% python3 -q
>>> import numpy as np
>>> from numpy import linalg as LA
>>> np.set_printoptions(precision=3, suppress=True, linewidth=120, legacy="1.25")
>>> feats = np.load("run19.npy")
>>> feats
array([[  1.864,   0.61 ,   7.645,   2.856,   3.499,   0.71 ,   5.109],
       [ -4.656,  -5.174,   2.288,   4.855,  -3.691,   0.875,   4.596],
       [ -1.983, -11.261,   0.977,   2.837,   0.362,   4.221,   2.58 ],
       [ -6.644,  -7.177,   2.091,   6.038,  -5.418,   0.529,   4.135],
       [  1.643,  -4.521,   2.448,   0.161,  -0.199,  -0.486,  -0.382],
       [ -6.74 ,  -0.308,   9.311,   8.071,  -7.851,  -7.091,   1.463],
       [ -9.168, -11.773,  -1.39 ,   6.597,  -6.953,   3.035,   4.898],
       [ -2.013,  -1.854,  -3.994,   0.925,  -2.515,   4.404,   7.732],
       [ -0.832,  -3.923,   5.887,   3.353,  -0.86 ,  -1.395,   1.206],
       [ -9.53 , -10.967,  -0.031,   6.822,  -9.054,  -0.201,   2.285],
       [ -0.312,  -2.68 ,   2.785,   1.907,  -1.016,   0.106,   2.72 ],
       [ -3.605,  -5.397,   4.152,   5.604,   0.417,   3.869,   7.532],
       [  0.095,  -2.515,   4.829,   2.078,  -1.445,  -2.196,   0.41 ],
       [ -5.205,  -0.96 ,   2.872,   5.99 ,  -2.744,   2.373,   9.389],
       [ -6.371,  -6.947,   4.477,   7.604,  -1.586,   3.542,   7.966],
       [ -2.315,  -3.848,   6.53 ,   4.486,  -2.414,  -2.458,   1.112],
       [ -1.518,  -1.323,   1.797,   2.861,  -0.614,   2.449,   6.746],
       [  2.578,  -2.467,   4.828,   0.086,  -0.479,  -3.221,  -2.244],
       [ -4.001,  -1.008,   4.67 ,   5.514,  -2.566,   0.278,   6.633],
       [ -3.798,  -5.903,   3.234,   4.431,  -3.369,  -0.171,   2.626],
       [ -9.959,  -7.51 ,   3.77 ,   9.77 ,  -4.686,   3.313,   9.433],
       [ -3.758,  -3.731,   6.021,   4.669,  -5.977,  -5.329,  -1.236],
       [  0.427,  -1.411,  -0.262,   0.956,   1.301,   4.519,   7.385],
       [ -5.337,  -1.901,   6.398,   6.045,  -6.94 ,  -5.294,   1.011],
       [ -0.545,  -4.554,   2.176,   2.336,   0.803,   2.963,   4.755],
       [ -4.211,  -7.354,  -1.926,   3.207,  -2.972,   4.16 ,   5.769],
       [ -4.593, -13.953,  -0.872,   4.341,  -0.219,   6.994,   5.225],
       [  5.865,  -5.559,   5.195,  -1.648,   4.207,  -0.635,  -3.262],
       [ -6.346,  -5.673,  -0.015,   5.259,  -5.075,   2.198,   6.342],
       [ -1.659,  -1.882,  -0.004,   1.142,  -5.192,  -2.046,   1.085],
       [ -4.731,  -3.312,   0.78 ,   4.639,  -3.285,   2.574,   7.413]])
>>> A2 = feats / LA.norm(feats, axis=1, keepdims=True)
>>> C2 = A2 @ A2.T
>>> LA.norm(A2, axis=1)
array([1., 1., 1., 1., 1., 1., 1., 1., 1., 1., 1., 1., 1., 1., 1., 1., 1., 1., 1., 1., 1., 1., 1., 1., 1., 1., 1., 1.,
       1., 1., 1.])
>>> np.round(np.degrees(np.arccos(np.clip(C2[16, 10], -1, 1))), 3)
37.923
>>> (C2 - 2 * np.eye(31)).round(6).argmax(axis=1)
array([10,  3, 26,  1, 27, 23,  9, 22, 15,  6,  8, 14,  8, 18, 20,  8, 13, 12, 13,  3,  1, 23, 16,  5, 11,  6,  2,  4,
        1,  9, 28])
>>> Xs = feats - feats.mean(axis=0)
>>> evecs = LA.svd(Xs)[2][:5]
>>> A2 = Xs - Xs @ evecs.T @ evecs
>>> np.round(np.cov(Xs @ evecs.T, rowvar=False), 3) + 0
array([[33.333,  0.   ,  0.   ,  0.   ,  0.   ],
       [ 0.   , 22.784,  0.   ,  0.   ,  0.   ],
       [ 0.   ,  0.   , 12.442,  0.   ,  0.   ],
       [ 0.   ,  0.   ,  0.   ,  6.298,  0.   ],
       [ 0.   ,  0.   ,  0.   ,  0.   ,  0.   ]])
>>> np.round(LA.norm(A2) / LA.norm(Xs), 3)
0.0
>>> np.round(A2.std(axis=0), 3) + 0
array([0., 0., 0., 0., 0., 0., 0.])
>>> LA.norm(A2, axis=1).round(6).argmax()
0
